$ ipython --no-banner

In [1]: import numpy as np

In [2]: from numpy import linalg as LA

In [3]: np.set_printoptions(precision=2, suppress=True, linewidth=200)

In [4]: E = np.load("data.npy")

In [5]: E
Out[5]: 
array([[  5.55, -11.74,  -2.44,   6.65,  -5.07,  -6.24,  -6.26, -13.19,  20.96,   4.01,  11.68],
       [ 29.36,  -6.36,  -7.96,  -3.38,  -8.45,  -6.26,  19.03,   9.1 ,  19.19,   1.85,  12.53],
       [  4.44, -11.16,  -2.77,   5.13,  -6.2 ,  -5.74,  -5.41, -14.05,  21.02,   4.48,  11.98],
       [ 31.28,  -5.67,  -7.24,  -7.05,  -6.94,  -6.54,  19.9 ,   7.98,  18.7 ,   0.1 ,  12.57],
       [ 29.83,  -6.73,  -7.92,  -4.73,  -6.09,  -7.39,  18.71,   8.15,  19.26,  -1.41,  11.6 ],
       [  4.95, -11.53,  -3.81,   3.45,  -5.46,  -4.12,  -4.51, -16.01,  21.31,   2.88,  12.92],
       [  4.92, -12.  ,  -2.82,   5.73,  -4.72,  -4.36,  -4.99, -14.4 ,  18.81,   3.76,  10.83],
       [ 30.65,  -6.77, -10.39,  -3.1 ,  -7.49,  -6.8 ,  18.65,   9.02,  17.7 ,  -0.01,  13.18],
       [  2.04, -12.11,  -3.15,   5.23,  -4.33,  -4.89,  -5.24, -15.13,  19.86,   4.51,  12.18],
       [  3.41, -12.85,  -4.18,   5.45,  -4.08,  -3.41,  -7.89, -14.66,  22.55,   2.14,  12.61],
       [  3.84, -11.63,  -4.24,   5.7 ,  -6.1 ,  -4.29,  -7.12, -14.15,  21.38,   5.46,  11.58],
       [ 29.73,  -6.82,  -9.25,  -4.65,  -6.71,  -6.13,  19.  ,   8.41,  18.84,  -1.06,  10.97],
       [  2.82, -12.4 ,  -1.69,   6.49,  -5.5 ,  -5.76,  -6.2 , -13.78,  20.59,   2.52,  10.41],
       [  2.76, -12.08,  -1.91,   3.56,  -4.48,  -5.73,  -7.84, -13.66,  22.6 ,   5.47,  10.75],
       [ 31.07,  -6.83,  -8.85,  -4.56,  -5.77,  -7.3 ,  18.8 ,   9.24,  18.41,  -0.05,  12.21],
       [ 32.07,  -6.64,  -8.04,  -7.11,  -6.54,  -7.82,  20.15,   8.86,  18.31,  -0.43,  10.53],
       [  2.42, -13.15,  -2.5 ,   4.86,  -2.39,  -5.06,  -5.48, -15.15,  22.16,   3.81,  11.51],
       [ 29.74,  -5.94,  -8.2 ,  -4.71,  -6.46,  -6.43,  18.77,  10.28,  18.05,   0.96,  12.1 ],
       [  3.43, -14.79,  -3.03,   6.34,  -2.96,  -5.11,  -5.32, -14.51,  20.58,   6.82,  10.08],
       [  3.74, -13.53,  -3.23,   4.4 ,  -4.27,  -5.27,  -7.25, -13.59,  20.48,   4.92,  10.1 ],
       [  3.55, -11.34,  -2.1 ,   6.47,  -5.21,  -5.55,  -4.73, -13.32,  20.51,   3.91,  11.11],
       [ 31.66,  -7.85,  -7.49,  -5.49,  -7.53,  -6.67,  18.24,   7.55,  19.55,  -0.56,  11.75],
       [ 31.57,  -7.54,  -8.32,  -7.49,  -8.02,  -7.4 ,  19.29,   8.09,  18.22,   0.63,  10.95],
       [  2.04, -12.33,  -3.55,   5.22,  -5.14,  -5.87,  -4.87, -15.94,  20.97,   3.27,  11.07],
       [  4.56, -14.67,  -4.51,   5.14,  -2.58,  -3.94,  -5.94, -13.41,  21.26,   5.01,  10.14],
       [ 31.3 ,  -8.39,  -7.93,  -4.9 ,  -8.72,  -7.92,  17.7 ,   8.33,  17.6 ,  -0.18,  13.05],
       [ 30.15,  -5.65,  -8.15,  -2.99,  -6.68,  -6.35,  17.84,  10.97,  17.46,   0.63,  12.71],
       [ 31.22,  -6.49,  -9.43,  -5.23,  -7.39,  -6.79,  20.86,   8.25,  18.53,  -2.24,  12.29],
       [ 30.92,  -5.79,  -9.3 ,  -4.09,  -6.98,  -6.6 ,  20.36,   9.66,  17.49,   0.24,  13.21],
       [ 30.55,  -8.58,  -8.2 ,  -3.93,  -5.84,  -7.03,  19.63,   9.06,  18.01,  -1.63,  10.92],
       [  2.44, -13.82,  -1.82,   6.36,  -3.92,  -3.76,  -5.99, -14.88,  21.71,   4.15,  10.73],
       [  3.74, -12.99,  -4.43,   5.37,  -4.92,  -5.46,  -3.55, -13.92,  21.85,   3.02,  11.34],
       [  3.84, -13.79,  -2.53,   4.47,  -3.54,  -5.22,  -6.87, -13.4 ,  21.18,   4.34,  10.62],
       [ 31.59,  -6.77,  -9.06,  -5.92,  -6.21,  -8.58,  18.38,   8.75,  18.99,  -1.02,  11.74],
       [ 30.77,  -6.23,  -7.5 ,  -4.82,  -6.9 ,  -7.23,  17.69,   9.81,  18.  ,   0.16,  12.85],
       [ 30.15,  -6.18,  -7.93,  -4.95,  -8.17,  -6.87,  20.18,   9.9 ,  17.38,  -3.13,  12.15],
       [ 31.5 ,  -7.47,  -8.94,  -4.49,  -8.71,  -7.08,  21.69,   9.03,  18.88,   0.46,   9.15],
       [ 31.44,  -7.13,  -7.9 ,  -5.08,  -6.23,  -5.53,  19.79,   8.63,  17.13,  -0.11,  10.8 ],
       [ 30.39,  -7.42,  -6.84,  -4.54,  -6.96,  -8.34,  18.97,  10.26,  17.51,  -1.02,  11.75],
       [ 28.19,  -8.56,  -8.88,  -5.81,  -8.45,  -6.16,  20.47,   8.1 ,  17.8 ,  -0.23,  12.62],
       [ 32.88,  -7.02,  -9.76,  -4.68,  -7.62,  -8.2 ,  19.18,  10.53,  19.73,  -0.75,  10.79],
       [  4.13, -13.07,  -1.84,   3.45,  -2.54,  -5.18,  -5.51, -13.15,  20.38,   4.  ,  10.75],
       [  4.11, -13.55,  -3.97,   5.7 ,  -2.75,  -3.95,  -6.36, -13.14,  19.21,   3.57,  11.39]])

In [6]: x = np.array([-2, 1, 2, -3, -1, 3, -2, -1, 2, -3, 3])

In [7]: a = np.maximum(E @ x, 0)

In [8]: np.tanh(E @ x)
Out[8]: 
array([ 1., -1.,  1., -1., -1.,  1.,  1., -1.,  1.,  1.,  1., -1.,  1.,  1., -1., -1.,  1., -1.,  1.,  1.,  1., -1., -1.,  1.,  1., -1., -1., -1., -1., -1.,  1.,  1.,  1., -1., -1., -1., -1., -1.,
       -1., -1., -1.,  1.,  1.])
